In [1]: import numpy as np

In [2]: from numpy import linalg as LA

In [3]: np.set_printoptions(suppress=True, linewidth=140)

In [4]: rd = lambda a: np.round(a, 2) + 0

In [5]: X = -3 * np.eye(4) + np.ones((4, 4))

In [6]: X
Out[6]: 
array([[-2.,  1.,  1.,  1.],
       [ 1., -2.,  1.,  1.],
       [ 1.,  1., -2.,  1.],
       [ 1.,  1.,  1., -2.]])

In [7]: Q, evecs = LA.qr(X[:, :2])[0], LA.qr(X[:, 2:])[0]

In [8]: sig = LA.svd(Q.T @ evecs, compute_uv=False)

In [9]: (sig > 0.9).sum()
Out[9]: np.int64(0)

In [10]: E = np.array([[-8.95, -8.0, -3.0, 2.0, -5.0],
    ...:     [-3.0, 1.05, 4.0, -3.0, -8.0],
    ...:     [9.0, -4.0, -1.95, -2.0, -2.0],
    ...:     [-2.0, -7.0, 7.0, 0.05, -9.0],
    ...:     [-9.0, -8.0, -3.0, 2.0, -4.95]])

In [11]: P = np.triu(np.array([[3, 1, 2, 3, 0],
    ...:     [2, 3, 0, 2, 1],
    ...:     [3, 0, 2, 3, 3],
    ...:     [1, 1, 1, 0, 1],
    ...:     [1, 1, 1, 0, 2]]), 1) + np.eye(5)

In [12]: B = P @ E @ LA.inv(P)

In [13]: rd(B)
Out[13]: 
array([[   0.05,  -36.  ,   18.  ,   13.  ,  -75.  ],
       [ -16.  ,   -4.95,   47.  ,  -84.  ,  -83.  ],
       [ -24.  ,  -25.  ,   58.05,  -48.  , -145.  ],
       [ -11.  ,   -4.  ,   26.  ,  -34.95,  -53.  ],
       [  -9.  ,    1.  ,   15.  ,  -18.  ,  -32.95]])

In [14]: LA.matrix_rank(B)
Out[14]: np.int64(5)

In [15]: rd(LA.det(B))
Out[15]: np.float64(-270.96)

In [16]: rd(np.poly(B))
Out[16]: array([    1.  ,    14.75,   -26.97,   164.82, -5427.29,   270.96])

In [17]: (E + E.T) / 2
Out[17]: 
array([[-8.95, -5.5 ,  3.  ,  0.  , -7.  ],
       [-5.5 ,  1.05,  0.  , -5.  , -8.  ],
       [ 3.  ,  0.  , -1.95,  2.5 , -2.5 ],
       [ 0.  , -5.  ,  2.5 ,  0.05, -3.5 ],
       [-7.  , -8.  , -2.5 , -3.5 , -4.95]])

In [18]: np.trace(E)
Out[18]: np.float64(-14.75)

In [19]: K = np.load("a.npy")

In [20]: K
Out[20]: 
array([[ 2,  1,  2,  0],
       [ 4,  2,  2,  2],
       [ 4,  2,  2,  3],
       [ 6,  3,  2,  5],
       [ 6,  5,  2,  7],
       [ 8,  5,  3,  8],
       [10,  7,  4, 10],
       [12,  8,  5, 12],
       [12, 10,  6, 13],
       [14, 12,  8, 15],
       [15, 14,  8, 16],
       [16, 16, 10, 16],
       [16, 16, 10, 17],
       [16, 17, 12, 18],
       [17, 19, 12, 19],
       [19, 21, 12, 21],
       [21, 21, 12, 23],
       [21, 23, 12, 25],
       [22, 23, 12, 25],
       [23, 24, 12, 25],
       [24, 26, 12, 25],
       [26, 26, 12, 27],
       [26, 28, 14, 27],
       [26, 30, 15, 27],
       [28, 31, 17, 28]])

In [21]: z = K[:, 0] > np.median(K[:, 0])

In [22]: f = K[z].mean(axis=0) - K[~z].mean(axis=0)

In [23]: np.argsort(-np.abs(f).round(6), kind="stable")
Out[23]: array([1, 3, 0, 2])

In [24]: rd(f)
Out[24]: array([12.93, 16.3 ,  7.48, 14.58])

In [25]: P = K @ LA.solve(K.T @ K, K.T)

In [26]: rd(np.trace(P))
Out[26]: np.float64(4.0)

In [27]: rd(LA.eigvalsh(P))
Out[27]: array([0., 0., 0., 0., 0., 0., 0., 0., 0., 0., 0., 0., 0., 0., 0., 0., 0., 0., 0., 0., 0., 1., 1., 1., 1.])

In [28]: np.allclose(P @ P, P)
Out[28]: True

In [29]: rd(P @ K[:, 0])
Out[29]: array([ 2.,  4.,  4.,  6.,  6.,  8., 10., 12., 12., 14., 15., 16., 16., 16., 17., 19., 21., 21., 22., 23., 24., 26., 26., 26., 28.])

In [30]: B = np.array([[1, 0], [1, 0], [-2, 1], [1, 1]])

In [31]: np.einsum("ik,kj->ij", K, B)
Out[31]: 
array([[-1,  2],
       [ 4,  4],
       [ 5,  5],
       [10,  7],
       [14,  9],
       [15, 11],
       [19, 14],
       [22, 17],
       [23, 19],
       [25, 23],
       [29, 24],
       [28, 26],
       [29, 27],
       [27, 30],
       [31, 31],
       [37, 33],
       [41, 35],
       [45, 37],
       [46, 37],
       [48, 37],
       [51, 37],
       [55, 39],
       [53, 41],
       [53, 42],
       [53, 45]])

In [32]: np.einsum("ij->j", K)
Out[32]: array([394, 390, 218, 414])

In [33]: np.vstack([K, B.T]).shape
Out[33]: (27, 4)

In [34]: B = np.array([[1, -3, 0, 3, -3],
    ...:     [3, 0, -2, -3, 3],
    ...:     [-1, -3, -3, -3, -3],
    ...:     [3, -3, -1, -3, -1],
    ...:     [-3, 0, 1, -1, 1]])

In [35]: mat = B - B.T

In [36]: mat
Out[36]: 
array([[ 0, -6,  1,  0,  0],
       [ 6,  0,  1,  0,  3],
       [-1, -1,  0, -2, -4],
       [ 0,  0,  2,  0,  0],
       [ 0, -3,  4,  0,  0]])

In [37]: def softmax(z):
    ...:     e = np.exp(z - z.max(axis=-1, keepdims=True))
    ...:     return e / e.sum(axis=-1, keepdims=True)
    ...: 

In [38]: rd(softmax(mat[0] + -2))
Out[38]: array([0.17, 0.  , 0.48, 0.17, 0.17])

In [39]: rd(softmax(mat[0]))
Out[39]: array([0.17, 0.  , 0.48, 0.17, 0.17])

In [40]: S = mat @ mat.T / np.sqrt(5)

In [41]: rd(softmax(S)[0] @ mat)
Out[41]: array([ 0., -6.,  1.,  0.,  0.])

In [42]: rd(softmax(S + np.triu(np.full(S.shape, -np.inf), 1)))
Out[42]: 
array([[1.  , 0.  , 0.  , 0.  , 0.  ],
       [0.  , 1.  , 0.  , 0.  , 0.  ],
       [0.  , 0.  , 1.  , 0.  , 0.  ],
       [0.21, 0.21, 0.08, 0.5 , 0.  ],
       [0.21, 0.  , 0.  , 0.  , 0.79]])
